% ipython --no-banner

In [1]: import numpy as np

In [2]: from numpy import linalg as LA

In [3]: np.set_printoptions(suppress=True, linewidth=140)

In [4]: data = np.array([[-0.6, 0.3, 1.1, 0.5, -0.7, -0.7],
   ...:     [-1.0, -0.7, -0.5, -0.8, 1.9, 1.5],
   ...:     [0.25, 1.05, 0.7, -0.18, -1.0, 0.85],
   ...:     [0.2, 1.1, 0.7, -0.2, -1.0, 0.8],
   ...:     [-1.5, -1.3, 0.1, 1.6, -0.7, 1.6],
   ...:     [-1.0, 0.9, 1.1, -0.1, 0.1, 0.4]])

In [5]: data
Out[5]: 
array([[-0.6 ,  0.3 ,  1.1 ,  0.5 , -0.7 , -0.7 ],
       [-1.  , -0.7 , -0.5 , -0.8 ,  1.9 ,  1.5 ],
       [ 0.25,  1.05,  0.7 , -0.18, -1.  ,  0.85],
       [ 0.2 ,  1.1 ,  0.7 , -0.2 , -1.  ,  0.8 ],
       [-1.5 , -1.3 ,  0.1 ,  1.6 , -0.7 ,  1.6 ],
       [-1.  ,  0.9 ,  1.1 , -0.1 ,  0.1 ,  0.4 ]])

In [6]: rng = np.random.default_rng(405)

In [7]: idx = rng.permutation(6)

In [8]: other = data[:, idx] * rng.choice([-1, 1], 6)

In [9]: other
Out[9]: 
array([[-0.6 ,  0.3 , -0.7 ,  0.5 , -1.1 ,  0.7 ],
       [-1.  , -0.7 ,  1.9 , -0.8 ,  0.5 , -1.5 ],
       [ 0.25,  1.05, -1.  , -0.18, -0.7 , -0.85],
       [ 0.2 ,  1.1 , -1.  , -0.2 , -0.7 , -0.8 ],
       [-1.5 , -1.3 , -0.7 ,  1.6 , -0.1 , -1.6 ],
       [-1.  ,  0.9 ,  0.1 , -0.1 , -1.1 , -0.4 ]])

In [10]: Uu, _, Vh = LA.svd(data.T @ other)

In [11]: np.round(Uu @ Vh, 2) + 0
Out[11]: 
array([[ 1.,  0.,  0.,  0.,  0.,  0.],
       [ 0.,  1.,  0.,  0.,  0.,  0.],
       [ 0.,  0.,  0.,  0., -1.,  0.],
       [ 0.,  0.,  0.,  1.,  0.,  0.],
       [ 0.,  0.,  1.,  0.,  0.,  0.],
       [ 0.,  0.,  0.,  0.,  0., -1.]])

In [12]: np.round(LA.lstsq(data, other)[0], 2) + 0
Out[12]: 
array([[ 1.,  0.,  0.,  0.,  0.,  0.],
       [ 0.,  1.,  0.,  0.,  0.,  0.],
       [ 0.,  0.,  0.,  0., -1.,  0.],
       [ 0.,  0.,  0.,  1.,  0.,  0.],
       [ 0.,  0.,  1.,  0.,  0.,  0.],
       [ 0.,  0.,  0.,  0.,  0., -1.]])

In [13]: W = np.array([[3, 1, 2, 1],
    ...:     [1, 2, 1, 2],
    ...:     [3, 0, 1, 0],
    ...:     [3, 2, 0, 0],
    ...:     [2, 5, 4, 1],
    ...:     [3, 1, 4, 2]])

In [14]: coef = np.array([-1, 2, -2, 1])

In [15]: hid = np.maximum(data @ W + coef, 0)

In [16]: LA.matrix_rank(hid)
Out[16]: np.int64(4)

In [17]: (hid > 0).astype(int)
Out[17]: 
array([[0, 0, 0, 0],
       [0, 1, 1, 1],
       [1, 0, 0, 1],
       [1, 0, 0, 1],
       [1, 0, 0, 0],
       [1, 1, 0, 1]])

In [18]: W2 = np.array([[-2, 6, 8], [9, -4, -4], [8, 9, -5], [8, -9, -1]])

In [19]: (hid @ W2).round(6).argmax(axis=1)
Out[19]: array([0, 0, 0, 0, 2, 0])

In [20]: vec = np.array([5, 3, 5, 1, 4, 0])

In [21]: rhs = data @ vec

In [22]: rhs.round(2)
Out[22]: array([  1.1 ,  -2.8 ,   3.72,   3.6 , -12.1 ,   3.5 ])

In [23]: np.round(LA.solve(data, rhs), 2) + 0
Out[23]: array([5., 3., 5., 1., 4., 0.])

In [24]: np.round(LA.solve(data, -3 * rhs), 2) + 0
Out[24]: array([-15.,  -9., -15.,  -3., -12.,   0.])

In [25]: np.round(LA.solve(data, data[:, 5]), 2) + 0
Out[25]: array([0., 0., 0., 0., 0., 1.])

In [26]: np.round(LA.solve(data.T, data[1]), 2) + 0
Out[26]: array([0., 1., 0., 0., 0., 0.])

In [27]: F = np.diag(np.array([0, 1, 2, -3, 2, 0, 1, 2, -2, 3, 1])) + -1 * np.eye(11, k=1) + -1 * np.eye(11, k=-1)

In [28]: F
Out[28]: 
array([[ 0., -1.,  0.,  0.,  0.,  0.,  0.,  0.,  0.,  0.,  0.],
       [-1.,  1., -1.,  0.,  0.,  0.,  0.,  0.,  0.,  0.,  0.],
       [ 0., -1.,  2., -1.,  0.,  0.,  0.,  0.,  0.,  0.,  0.],
       [ 0.,  0., -1., -3., -1.,  0.,  0.,  0.,  0.,  0.,  0.],
       [ 0.,  0.,  0., -1.,  2., -1.,  0.,  0.,  0.,  0.,  0.],
       [ 0.,  0.,  0.,  0., -1.,  0., -1.,  0.,  0.,  0.,  0.],
       [ 0.,  0.,  0.,  0.,  0., -1.,  1., -1.,  0.,  0.,  0.],
       [ 0.,  0.,  0.,  0.,  0.,  0., -1.,  2., -1.,  0.,  0.],
       [ 0.,  0.,  0.,  0.,  0.,  0.,  0., -1., -2., -1.,  0.],
       [ 0.,  0.,  0.,  0.,  0.,  0.,  0.,  0., -1.,  3., -1.],
       [ 0.,  0.,  0.,  0.,  0.,  0.,  0.,  0.,  0., -1.,  1.]])

In [29]: [round(float(LA.det(F[:i, :i])), 2) + 0 for i in range(1, 12)]
Out[29]: [0.0, -1.0, -2.0, 7.0, 16.0, -7.0, -23.0, -39.0, 101.0, 342.0, 241.0]

In [30]: np.all(LA.eigvalsh(F) > 0)
Out[30]: np.False_

In [31]: evals, V = LA.eigh(F)

In [32]: np.round(LA.svd(F, compute_uv=False), 2)
Out[32]: array([3.6 , 3.39, 2.96, 2.84, 2.47, 2.44, 1.08, 0.91, 0.9 , 0.72, 0.62])

In [33]: np.unique(evals.round(6) + 0, return_counts=True)[1]
Out[33]: array([1, 1, 1, 1, 1, 1, 1, 1, 1, 1, 1])

In [34]: evals.round(2)
Out[34]: array([-3.39, -2.44, -0.91, -0.72,  0.62,  0.9 ,  1.08,  2.47,  2.84,  2.96,  3.6 ])

In [35]: np.round(LA.eigvalsh(F + 2 * np.eye(11)), 2)
Out[35]: array([-1.39, -0.44,  1.09,  1.28,  2.62,  2.9 ,  3.08,  4.47,  4.84,  4.96,  5.6 ])

In [36]: (evals > 1e-8).sum(), (evals < -1e-8).sum()
Out[36]: (np.int64(7), np.int64(4))

In [37]: u = np.array([2, 2, 0, 0, 2, 1, 3, 3]) + 0.5

In [38]: X = np.outer(u, u) / (u @ u)

In [39]: X.round(2)
Out[39]: 
array([[0.14, 0.14, 0.03, 0.03, 0.14, 0.08, 0.19, 0.19],
       [0.14, 0.14, 0.03, 0.03, 0.14, 0.08, 0.19, 0.19],
       [0.03, 0.03, 0.01, 0.01, 0.03, 0.02, 0.04, 0.04],
       [0.03, 0.03, 0.01, 0.01, 0.03, 0.02, 0.04, 0.04],
       [0.14, 0.14, 0.03, 0.03, 0.14, 0.08, 0.19, 0.19],
       [0.08, 0.08, 0.02, 0.02, 0.08, 0.05, 0.11, 0.11],
       [0.19, 0.19, 0.04, 0.04, 0.19, 0.11, 0.27, 0.27],
       [0.19, 0.19, 0.04, 0.04, 0.19, 0.11, 0.27, 0.27]])

In [40]: np.round(LA.norm(data, 2), 2)
Out[40]: np.float64(3.5)

In [41]: np.round(LA.norm(data, axis=0), 2)
Out[41]: array([2.17, 2.32, 1.91, 1.88, 2.57, 2.61])

In [42]: round(LA.norm(data[1] - data[3]), 2)
Out[42]: np.float64(3.92)

In [43]: LA.norm(data, axis=1).argmax()
Out[43]: np.int64(4)

In [44]: np.round(LA.norm(data) ** 2 / LA.norm(data, 2) ** 2, 2)
Out[44]: np.float64(2.51)

In [45]: np.round(LA.norm(data[1], 1), 2), round(float(LA.norm(data[1], np.inf)), 2)
Out[45]: (np.float64(6.4), 1.9)
